$ ipython --no-banner

In [1]: import numpy as np

In [2]: from numpy import linalg as LA

In [3]: np.set_printoptions(suppress=True, linewidth=100)

In [4]: K = np.load("run18.npy")

In [5]: K
Out[5]: 
array([[ 1, -1, -1,  1, -1,  1,  1, -1],
       [ 1,  1,  1,  1,  1,  1,  1,  1],
       [ 1, -1,  1, -1, -1,  1, -1,  1]])

In [6]: # column 4 repeats column 1

In [7]: K.reshape(2, -1)
Out[7]: 
array([[ 1, -1, -1,  1, -1,  1,  1, -1,  1,  1,  1,  1],
       [ 1,  1,  1,  1,  1, -1,  1, -1, -1,  1, -1,  1]])

In [8]: K.ravel(order="F")
Out[8]: 
array([ 1,  1,  1, -1,  1, -1, -1,  1,  1,  1,  1, -1, -1,  1, -1,  1,  1,  1,  1,  1, -1, -1,  1,
        1])

In [9]: blk = K.reshape(3, 2, -1)

In [10]: np.swapaxes(blk, 1, 2)[0]
Out[10]: 
array([[ 1, -1],
       [-1,  1],
       [-1,  1],
       [ 1, -1]])

In [11]: np.einsum("ihd,ihd->ih", blk, blk)
Out[11]: 
array([[4, 4],
       [4, 4],
       [4, 4]])

In [12]: blk.transpose(1, 0, 2)
Out[12]: 
array([[[ 1, -1, -1,  1],
        [ 1,  1,  1,  1],
        [ 1, -1,  1, -1]],

       [[-1,  1,  1, -1],
        [ 1,  1,  1,  1],
        [-1,  1, -1,  1]]])

In [13]: E = np.load("layer15.npy")

In [14]: E
Out[14]: 
array([[2, 1, 3, 1, 3, 1],
       [3, 1, 3, 2, 2, 3],
       [0, 1, 2, 3, 1, 1],
       [0, 2, 3, 1, 2, 0],
       [0, 3, 0, 2, 2, 3],
       [2, 1, 3, 3, 0, 0]])

In [15]: def softmax(z):
    ...:     e = np.exp(z - z.max(axis=-1, keepdims=True))
    ...:     return e / e.sum(axis=-1, keepdims=True)
    ...: 

In [16]: np.round(softmax(E).sum(axis=1), 2)
Out[16]: array([1., 1., 1., 1., 1., 1.])

In [17]: np.round(softmax(E[5] + 5), 2)
Out[17]: array([0.14, 0.05, 0.38, 0.38, 0.02, 0.02])

In [18]: scores = E @ E.T / np.sqrt(6)

In [19]: softmax(scores).round(6).argmax(axis=1)
Out[19]: array([1, 1, 1, 0, 4, 5])
